In [1]: import numpy as np

In [2]: import numpy.linalg as la

In [3]: np.set_printoptions(precision=3, suppress=True, linewidth=120, floatmode="fixed")

In [4]: feats = np.load("case19.npy")

In [5]: print(feats)
[[-3 -3  3]
 [ 0  0 -2]
 [-2  0  3]
 [-2  0 -2]
 [-3 -3  9]]

In [6]: ang = np.radians(72)

In [7]: R = np.eye(3)

In [8]: R[1, 1] = R[0, 0] = np.cos(ang)

In [9]: R[1, 0], R[0, 1] = -np.sin(ang), np.sin(ang)

In [10]: R
Out[10]: 
array([[ 0.309,  0.951,  0.000],
       [-0.951,  0.309,  0.000],
       [ 0.000,  0.000,  1.000]])

In [11]: other = feats @ R.T

In [12]: la.svd(feats, compute_uv=False), la.svd(other, compute_uv=False)
Out[12]: (array([11.649,  3.510,  1.724]), array([11.649,  3.510,  1.724]))

In [13]: np.allclose(feats @ feats.T, other @ other.T)
Out[13]: True

In [14]: A = np.load("m.npy")

In [15]: A
Out[15]: 
array([[ 7.000, -1.000,  1.000,  0.000, -2.000],
       [ 0.000, -1.000, -1.000, -1.000,  0.000],
       [ 0.000, -3.000, -1.000,  3.000, -3.000],
       [ 0.000,  0.000,  0.000, -1.000,  1.000],
       [ 0.000, -3.000,  1.000,  3.000,  3.000]])

In [16]: la.cond(A) > 100
Out[16]: np.False_

In [17]: print(np.abs(la.svd(A)[2][-1]))
[0.239 0.368 0.777 0.365 0.265]

In [18]: print(np.argsort(-la.norm(A, axis=0).round(6), kind="stable")[:3])
[0 4 1]

In [19]: la.matrix_rank(A, rtol=0.1)
Out[19]: np.int64(4)

In [20]: vals, vecs = la.eig(A)

In [21]: print(np.sort(la.eigvals(A.T)))
[-2.940 -0.789  0.922  2.808  7.000]

In [22]: A @ vecs[:, 0] - vals[0] * vecs[:, 0]
Out[22]: array([0.000, 0.000, 0.000, 0.000, 0.000])

In [23]: rng = np.random.default_rng(913341)

In [24]: lab = rng.permutation(5)

In [25]: other = A[:, lab] * rng.choice([-1, 1], 5)

In [26]: other
Out[26]: 
array([[-1.000,  7.000, -2.000, -0.000,  1.000],
       [-1.000,  0.000,  0.000,  1.000, -1.000],
       [-3.000,  0.000, -3.000, -3.000, -1.000],
       [ 0.000,  0.000,  1.000,  1.000,  0.000],
       [-3.000,  0.000,  3.000, -3.000,  1.000]])

In [27]: Uu, _, Vh = la.svd(A.T @ other)

In [28]: print(lab)
[1 0 4 3 2]

In [29]: np.round(la.lstsq(A, other)[0], 3) + 0
Out[29]: 
array([[ 0.000,  1.000,  0.000,  0.000,  0.000],
       [ 1.000,  0.000,  0.000,  0.000,  0.000],
       [ 0.000,  0.000,  0.000,  0.000,  1.000],
       [ 0.000,  0.000,  0.000, -1.000,  0.000],
       [ 0.000,  0.000,  1.000,  0.000,  0.000]])

In [30]: hat = feats @ la.solve(feats.T @ feats, feats.T)

In [31]: np.round((np.eye(5) - hat) @ feats, 3) + 0
Out[31]: 
array([[0.000, 0.000, 0.000],
       [0.000, 0.000, 0.000],
       [0.000, 0.000, 0.000],
       [0.000, 0.000, 0.000],
       [0.000, 0.000, 0.000]])

In [32]: np.diag(hat)
Out[32]: array([0.761, 0.116, 0.681, 0.681, 0.761])

In [33]: print(hat)
[[ 0.761  0.174 -0.217  0.217  0.239]
 [ 0.174  0.116 -0.145  0.145 -0.174]
 [-0.217 -0.145  0.681  0.319  0.217]
 [ 0.217  0.145  0.319  0.681 -0.217]
 [ 0.239 -0.174  0.217 -0.217  0.761]]

In [34]: np.allclose(hat @ hat, hat)
Out[34]: True

In [35]: round(float(np.trace(hat)), 3)
Out[35]: 3.0

In [36]: K = np.load("run7.npy")

In [37]: K
Out[37]: 
array([[-0.249,  0.819,  0.515, -0.048],
       [-0.415, -0.481,  0.511, -0.579],
       [-0.456, -0.269,  0.283,  0.800],
       [ 0.747, -0.159,  0.628,  0.151]])

In [38]: np.round(la.det(K[::-1]), 3)
Out[38]: np.float64(-1.0)

In [39]: np.kron(np.eye(2, dtype=int), K)
Out[39]: 
array([[-0.249,  0.819,  0.515, -0.048, -0.000,  0.000,  0.000, -0.000],
       [-0.415, -0.481,  0.511, -0.579, -0.000, -0.000,  0.000, -0.000],
       [-0.456, -0.269,  0.283,  0.800, -0.000, -0.000,  0.000,  0.000],
       [ 0.747, -0.159,  0.628,  0.151,  0.000, -0.000,  0.000,  0.000],
       [-0.000,  0.000,  0.000, -0.000, -0.249,  0.819,  0.515, -0.048],
       [-0.000, -0.000,  0.000, -0.000, -0.415, -0.481,  0.511, -0.579],
       [-0.000, -0.000,  0.000,  0.000, -0.456, -0.269,  0.283,  0.800],
       [ 0.000, -0.000,  0.000,  0.000,  0.747, -0.159,  0.628,  0.151]])
